In [1]: import numpy as np

In [2]: import numpy.linalg as la

In [3]: np.set_printoptions(precision=2, suppress=True, linewidth=200)

In [4]: tidy = lambda a: np.round(a, 2) + 0

In [5]: feats = np.load("case5.npy")

In [6]: print(feats)
[[0. 0. 0. 0. 0. 5. 3. 0. 2. 5. 3.]
 [0. 0. 0. 0. 3. 5. 5. 2. 0. 2. 0.]
 [0. 0. 0. 0. 2. 2. 5. 3. 5. 3. 5.]
 [0. 0. 0. 0. 0. 0. 1. 2. 2. 3. 0.]
 [0. 3. 2. 0. 0. 0. 0. 0. 0. 0. 0.]
 [5. 5. 2. 0. 0. 0. 0. 0. 0. 0. 0.]
 [3. 5. 5. 1. 0. 0. 0. 0. 0. 0. 0.]
 [0. 2. 3. 2. 0. 0. 0. 0. 0. 0. 0.]
 [2. 0. 5. 2. 0. 0. 0. 0. 0. 0. 0.]
 [5. 2. 3. 3. 0. 0. 0. 0. 0. 0. 0.]
 [3. 0. 5. 0. 0. 0. 0. 0. 0. 0. 0.]]

In [7]: # rank 8

In [8]: vals, evecs = la.eigh(feats)

In [9]: print(tidy(np.abs(evecs[:, -1])))
[0.38 0.34 0.46 0.15 0.14 0.32 0.37 0.17 0.24 0.31 0.24]

In [10]: print(np.abs(evecs[:, -1]).round(6).argmax())
2

In [11]: print(tidy(evecs.T @ feats @ evecs))
[[-14.25   0.     0.     0.     0.     0.     0.     0.     0.     0.     0.  ]
 [  0.    -5.49   0.     0.     0.     0.     0.     0.     0.     0.     0.  ]
 [  0.     0.    -4.12   0.     0.     0.     0.     0.     0.     0.     0.  ]
 [  0.     0.     0.    -2.81   0.     0.     0.     0.     0.     0.     0.  ]
 [  0.     0.     0.     0.     0.     0.     0.     0.     0.     0.     0.  ]
 [  0.     0.     0.     0.     0.     0.     0.     0.     0.     0.     0.  ]
 [  0.     0.     0.     0.     0.     0.     0.     0.     0.     0.     0.  ]
 [  0.     0.     0.     0.     0.     0.     0.     2.81   0.     0.     0.  ]
 [  0.     0.     0.     0.     0.     0.     0.     0.     4.12   0.     0.  ]
 [  0.     0.     0.     0.     0.     0.     0.     0.     0.     5.49   0.  ]
 [  0.     0.     0.     0.     0.     0.     0.     0.     0.     0.    14.25]]
